In [1]: import numpy as np

In [2]: np.set_printoptions(precision=1, suppress=True, linewidth=140, sign=" ")

In [3]: A = np.load("mat.npy")

In [4]: A
Out[4]: 
array([[-2. ,  0. , -2. ,  2. , -0.1, -2. ,  1. ],
       [-1.7,  0.1, -1.8,  2. ,  0.1, -1.9,  1.1],
       [-1.9,  0.2, -2.1,  1.9,  0. , -1.8,  1.1],
       [-2.1, -0.1, -2.1,  2. ,  0.2, -2. ,  0.9],
       [-2. ,  0.2, -1.9,  2.3,  0.1, -1.9,  1. ],
       [-2.3,  0.2, -2. ,  1.9,  0. , -2.1,  1.1],
       [-1.9,  0. , -2.1,  2.2,  0. , -1.9,  1. ],
       [-2. , -0.1, -2. ,  2. , -0.1, -1.9,  0.9],
       [ 0.1, -3.2, -2.8, -0.2, -1.9, -0.1,  0. ],
       [ 0. , -2.9, -3. , -0.2, -1.9, -0.1,  0.1],
       [ 0. , -3. , -3. ,  0.1, -1.9, -0.1,  0.1],
       [-0.2, -3.1, -2.9,  0. , -2. ,  0.1,  0. ],
       [-0.1, -3. , -3. , -0.2, -1.9,  0. ,  0. ],
       [-0.2, -2.9, -3.1, -0.1, -2.1,  0. ,  0.1],
       [-0.1, -2.9, -3. ,  0. , -2.1,  0. ,  0. ],
       [-0.1, -3. , -3.1, -0.2, -2. ,  0. , -0.1],
       [ 3. ,  1.9, -0.1,  1.2, -3.2,  2.2,  2. ],
       [ 2.9,  1.9, -0.1,  0.9, -3. ,  1.9,  2. ],
       [ 2.9,  2.1, -0.1,  1. , -2.9,  1.9,  1.8],
       [ 2.9,  2.1,  0.1,  0.9, -3. ,  1.9,  1.8],
       [ 3.1,  1.8,  0. ,  1. , -2.8,  1.9,  2. ],
       [ 3.1,  2. ,  0.1,  0.9, -2.8,  2.1,  1.8],
       [ 3. ,  2. ,  0. ,  0.9, -3. ,  1.9,  2. ],
       [ 3.1,  2. ,  0.1,  1. , -3. ,  2. ,  1.9]])

In [5]: A2 = np.c_[A[:, :6] @ np.array([[2, -2, -2, 2, -1, 1],
   ...:     [-1, -1, -1, 1, -1, 1],
   ...:     [1, 2, -2, -2, 2, 0],
   ...:     [2, -1, 1, -2, -1, 0],
   ...:     [-1, 1, 1, 1, 0, 0],
   ...:     [0, 1, -2, 0, 2, -1]]), np.array([1, 1, 1, 4, 5, 1, 5, 1, 2, 5, 2, 4, 5, 3, 5, 0, 5, 2, 3, 1, 1, 1, 3, 2])]

In [6]: A2.round(1) + 0
Out[6]: 
array([[ -1.9,  -4.1,  13.9,  -4.1,  -8. ,   0. ,   1. ],
       [ -1.4,  -4.1,  12.8,  -3.6,  -7.8,   0.3,   1. ],
       [ -2.3,  -4.3,  13.3,  -3.2,  -8. ,   0.1,   1. ],
       [ -2.4,  -3.7,  14.7,  -3.9,  -8. ,  -0.2,   4. ],
       [ -1.6,  -4.1,  13.8,  -4.5,  -8.1,   0.1,   5. ],
       [ -3. ,  -3.6,  14.5,  -4.2,  -8. ,   0. ,   1. ],
       [ -1.5,  -4.5,  14. ,  -4. ,  -8.3,   0. ,   5. ],
       [ -1.8,  -3.9,  13.8,  -4.2,  -7.7,  -0.2,   1. ],
       [  2.1,  -4.4,   6.7,   1.1,  -2.5,  -3. ,   2. ],
       [  1.4,  -4.9,   7. ,   1.6,  -3.1,  -2.8,   5. ],
       [  2.1,  -5.1,   7.4,   0.9,  -3.3,  -2.9,   2. ],
       [  1.8,  -4.2,   7.1,   0.3,  -2.3,  -3.4,   4. ],
       [  1.3,  -4.5,   7.1,   1.3,  -2.7,  -3.1,   5. ],
       [  1.3,  -4.9,   7.3,   1. ,  -3. ,  -3.1,   3. ],
       [  1.8,  -5. ,   7. ,   0.8,  -3. ,  -3. ,   5. ],
       [  1.3,  -4.8,   7.2,   1.4,  -2.9,  -3.1,   0. ],
       [  9.6, -10.3, -14.1,   2.5,  -1.9,   2.7,   5. ],
       [  8.6,  -9.9, -13.4,   3.1,  -2.1,   2.9,   2. ],
       [  8.5, -10.1, -13.4,   3.2,  -2.4,   3.1,   3. ],
       [  8.6,  -9.7, -14. ,   2.9,  -1.9,   3.1,   1. ],
       [  9.2,  -9.9, -13.6,   3.2,  -2.1,   3. ,   1. ],
       [  8.9,  -9.6, -14.5,   3.4,  -1.6,   3. ,   1. ],
       [  8.8, -10. , -13.9,   3.2,  -2.1,   3.1,   3. ],
       [  9.3, -10. , -14.4,   3. ,  -1.9,   3.1,   2. ]])

In [7]: np.linalg.norm(np.linalg.qr(A)[0].T @ A2, axis=0) ** 2 / ((A2 ** 2).sum(axis=0) + 1e-12)
Out[7]: array([ 1. ,  1. ,  1. ,  1. ,  1. ,  1. ,  0.8])

In [8]: gram = np.cov(A, rowvar=False)

In [9]: np.polyfit(A[:, 6], A[:, 1], 1)
Out[9]: array([ 2.6, -2.9])

In [10]: A.std(axis=0)
Out[10]: array([ 2.1,  2.1,  1.2,  0.9,  1.2,  1.6,  0.8])

In [11]: np.corrcoef(A.T)
Out[11]: 
array([[ 1. ,  0.5,  0.8, -0.4, -0.9,  1. ,  0.6],
       [ 0.5,  1. ,  0.9,  0.6, -0.2,  0.4,  1. ],
       [ 0.8,  0.9,  1. ,  0.3, -0.5,  0.7,  1. ],
       [-0.4,  0.6,  0.3,  1. ,  0.6, -0.5,  0.5],
       [-0.9, -0.2, -0.5,  0.6,  1. , -1. , -0.3],
       [ 1. ,  0.4,  0.7, -0.5, -1. ,  1. ,  0.5],
       [ 0.6,  1. ,  1. ,  0.5, -0.3,  0.5,  1. ]])

In [12]: np.argsort(-A.std(axis=0).round(6), kind="stable")
Out[12]: array([ 0,  1,  5,  4,  2,  3,  6])

In [13]: gram
Out[13]: 
array([[ 4.4,  2.2,  2. , -0.7, -2.5,  3.4,  1. ],
       [ 2.2,  4.4,  2.5,  1.1, -0.5,  1.3,  1.6],
       [ 2. ,  2.5,  1.6,  0.4, -0.8,  1.4,  1. ],
       [-0.7,  1.1,  0.4,  0.8,  0.7, -0.7,  0.4],
       [-2.5, -0.5, -0.8,  0.7,  1.6, -2. , -0.3],
       [ 3.4,  1.3,  1.4, -0.7, -2. ,  2.7,  0.6],
       [ 1. ,  1.6,  1. ,  0.4, -0.3,  0.6,  0.6]])

In [14]: np.round(np.median(A, axis=0), 1) + 0
Out[14]: array([-0.1,  0. , -2. ,  1. , -2. ,  0. ,  1. ])

In [15]: U, sigma, vt = np.linalg.svd(A)

In [16]: np.argmax(sigma[:-1] / (sigma[1:] + 1e-6)) + 1
Out[16]: np.int64(3)

In [17]: sigma
Out[17]: array([ 16.2,  13.9,   9.8,   0.6,   0.5,   0.4,   0.3])

In [18]: A2 = U[:, :3] @ np.diag(sigma[:3]) @ vt[:3]

In [19]: np.round(np.linalg.norm(A - A2) / np.linalg.norm(A), 1)
Out[19]: np.float64(0.0)

In [20]: np.round(np.linalg.norm(A - A2, 2), 1), round(float(sigma[3]), 1)
Out[20]: (np.float64(0.6), 0.6)

In [21]: np.linalg.matrix_rank(A2)
Out[21]: np.int64(3)

In [22]: F = np.array([[-1, -1, -1, -1, -1],
    ...:     [-1, -2, -2, -2, -2],
    ...:     [-1, -2, -3, -3, -3],
    ...:     [-1, -2, -3, -4, -4],
    ...:     [-1, -2, -3, -4, -5]])

In [23]: F
Out[23]: 
array([[-1, -1, -1, -1, -1],
       [-1, -2, -2, -2, -2],
       [-1, -2, -3, -3, -3],
       [-1, -2, -3, -4, -4],
       [-1, -2, -3, -4, -5]])

In [24]: A2 = np.linalg.inv(F)

In [25]: round(float(np.linalg.slogdet(F)[0]), 1)
Out[25]: -1.0

In [26]: np.allclose(A2, F.T)
Out[26]: False

In [27]: F @ A2
Out[27]: 
array([[ 1.,  0.,  0.,  0.,  0.],
       [ 0.,  1.,  0.,  0.,  0.],
       [ 0.,  0.,  1.,  0.,  0.],
       [ 0.,  0.,  0.,  1.,  0.],
       [ 0.,  0.,  0.,  0.,  1.]])

In [28]: ev, evecs = np.linalg.eig(F)

In [29]: np.sort(np.linalg.eigvals(np.linalg.inv(F)))
Out[29]: array([-3.7, -2.8, -1.7, -0.7, -0.1])

In [30]: round(np.prod(ev), 1)
Out[30]: np.float64(-1.0)

In [31]: proj = A @ np.linalg.solve(A.T @ A, A.T)

In [32]: np.allclose(proj @ proj, proj)
Out[32]: True

In [33]: np.diag(proj)
Out[33]: 
array([ 0.2,  0.3,  0.4,  0.2,  0.3,  0.5,  0.2,  0.2,  0.4,  0.3,  0.2,  0.4,  0.2,  0.2,  0.2,  0.3,  0.5,  0.2,  0.4,  0.4,  0.4,  0.2,
        0.2,  0.2])

In [34]: np.round(proj @ A[:, 2], 1) + 0
Out[34]: 
array([-2. , -1.8, -2.1, -2.1, -1.9, -2. , -2.1, -2. , -2.8, -3. , -3. , -2.9, -3. , -3.1, -3. , -3.1, -0.1, -0.1, -0.1,  0.1,  0. ,  0.1,
        0. ,  0.1])

In [35]: np.round(np.linalg.eigvals(F).sum().real, 1)
Out[35]: np.float64(-15.0)

In [36]: round(float(np.linalg.det(F[::-1])), 1)
Out[36]: -1.0

In [37]: np.round(np.linalg.det(F.T), 1)
Out[37]: np.float64(-1.0)

In [38]: np.kron(np.eye(2, dtype=int), F)
Out[38]: 
array([[-1, -1, -1, -1, -1,  0,  0,  0,  0,  0],
       [-1, -2, -2, -2, -2,  0,  0,  0,  0,  0],
       [-1, -2, -3, -3, -3,  0,  0,  0,  0,  0],
       [-1, -2, -3, -4, -4,  0,  0,  0,  0,  0],
       [-1, -2, -3, -4, -5,  0,  0,  0,  0,  0],
       [ 0,  0,  0,  0,  0, -1, -1, -1, -1, -1],
       [ 0,  0,  0,  0,  0, -1, -2, -2, -2, -2],
       [ 0,  0,  0,  0,  0, -1, -2, -3, -3, -3],
       [ 0,  0,  0,  0,  0, -1, -2, -3, -4, -4],
       [ 0,  0,  0,  0,  0, -1, -2, -3, -4, -5]])

In [39]: x0 = np.array([-3, -1, -1, -2, 2])

In [40]: y = F @ x0

In [41]: beta, lr = np.zeros(5), 1 / np.linalg.norm(F, 2) ** 2

In [42]: for i in range(150):
    ...:     beta -= lr * F.T @ (F @ beta - y)
    ...:     if i % 50 == 0: print(i, round(np.linalg.norm(F @ beta - y), 1))
    ...: 
0 4.5
50 2.4
100 1.4

In [43]: beta
Out[43]: array([-1.6, -1.8, -1.4, -0.4,  0.9])

In [44]: rng = np.random.default_rng(5)

In [45]: ang = rng.uniform(0, 2 * np.pi, 31)

In [46]: q, _ = np.linalg.qr(np.array([[0.7, 0.6],
    ...:     [0.5, -3.1],
    ...:     [-0.1, -0.7],
    ...:     [0.2, -0.3],
    ...:     [1.0, 0.1],
    ...:     [1.2, -1.4],
    ...:     [-2.5, -0.8],
    ...:     [-1.4, -0.4],
    ...:     [0.0, 2.3],
    ...:     [-1.1, 1.0],
    ...:     [-1.1, 0.4]]))

In [47]: feats = 10 * np.c_[np.cos(ang), np.sin(ang)] @ q.T

In [48]: feats.round(1) + 0
Out[48]: 
array([[-2.1,  6. ,  1.6,  0.4, -1.4,  1.6,  4.6,  2.5, -4.9, -0.8,  0.4],
       [-2.1,  5.9,  1.6,  0.4, -1.4,  1.5,  4.7,  2.5, -4.9, -0.8,  0.5],
       [ 1.7,  2. , -0.1,  0.6,  2.6,  3.5, -6.4, -3.6, -0.5, -3.1, -3. ],
       [ 1.9, -6.4, -1.6, -0.5,  1.1, -2. , -3.9, -2.1,  5.1,  1.3, -0.1],
       [-1.3, -3.6, -0.3, -0.7, -2.4, -4. ,  5.5,  3.1,  1.7,  3.4,  3. ],
       [ 2.4, -3.6, -1.3,  0. ,  2.3,  0.5, -6.7, -3.7,  3.5, -0.9, -1.8],
       [ 2.4, -2.6, -1.1,  0.1,  2.5,  1.2, -7. , -3.9,  2.8, -1.4, -2.2],
       [-1.4, -3.2, -0.2, -0.7, -2.4, -3.9,  5.7,  3.2,  1.5,  3.4,  3. ],
       [-1.3, -3.4, -0.2, -0.7, -2.4, -3.9,  5.7,  3.2,  1.6,  3.4,  3. ],
       [-1.9, -1.3,  0.3, -0.5, -2.7, -3.2,  6.7,  3.8,  0. ,  2.9,  3. ],
       [-0.2,  6.4,  1.2,  0.8,  1.1,  4.2, -1.8, -1.1, -4.3, -3.3, -2.2],
       [ 1.4, -7. , -1.6, -0.7,  0.2, -3.1, -1.8, -0.9,  5.2,  2.2,  0.9],
       [ 2.3, -1.5, -0.9,  0.2,  2.7,  1.8, -7.2, -4. ,  2.1, -1.9, -2.5],
       [-2.1, -0.2,  0.5, -0.4, -2.7, -2.7,  7. ,  3.9, -0.8,  2.6,  2.8],
       [-2.4,  3. ,  1.2, -0.1, -2.4, -0.9,  6.9,  3.8, -3.1,  1.2,  2. ],
       [-2.3,  5. ,  1.5,  0.2, -1.9,  0.6,  5.8,  3.2, -4.3,  0. ,  1.1],
       [ 2.4, -3.3, -1.2,  0. ,  2.4,  0.7, -6.8, -3.7,  3.3, -1.1, -1.9],
       [ 1.9,  1. , -0.3,  0.5,  2.7,  3.1, -6.8, -3.8,  0.2, -2.9, -2.9],
       [-0.6,  6.8,  1.3,  0.8,  0.7,  4. , -0.8, -0.5, -4.7, -3.1, -1.9],
       [-1.2, -3.8, -0.4, -0.7, -2.3, -4. ,  5.3,  3. ,  1.9,  3.5,  3. ],
       [ 1.2,  3.6,  0.3,  0.7,  2.4,  4. , -5.5, -3.1, -1.8, -3.4, -3. ],
       [ 1.8, -6.6, -1.6, -0.5,  0.9, -2.4, -3.4, -1.8,  5.2,  1.5,  0.2],
       [-2.4,  3.7,  1.3,  0. , -2.3, -0.4,  6.6,  3.6, -3.6,  0.8,  1.7],
       [-1.1, -3.9, -0.4, -0.7, -2.3, -4.1,  5.2,  3. ,  2. ,  3.5,  3. ],
       [-0.6,  6.8,  1.3,  0.8,  0.7,  3.9, -0.6, -0.5, -4.7, -3. , -1.8],
       [-2.4,  4.1,  1.4,  0.1, -2.2, -0.1,  6.4,  3.5, -3.8,  0.6,  1.6],
       [ 1.3, -7. , -1.6, -0.7,  0.1, -3.3, -1.5, -0.7,  5.1,  2.4,  1. ],
       [-2.4,  3.1,  1.2,  0. , -2.4, -0.8,  6.8,  3.8, -3.2,  1.1,  2. ],
       [-2.4,  4. ,  1.3,  0.1, -2.2, -0.2,  6.5,  3.5, -3.7,  0.6,  1.6],
       [-1.7, -2.1,  0.1, -0.6, -2.6, -3.5,  6.4,  3.6,  0.6,  3.2,  3. ],
       [-1. ,  7. ,  1.5,  0.7,  0.2,  3.6,  0.6,  0.2, -5. , -2.7, -1.4]])

In [49]: # rows and columns are dependent

In [50]: np.linalg.matrix_rank(feats, rtol=0.1)
Out[50]: np.int64(2)
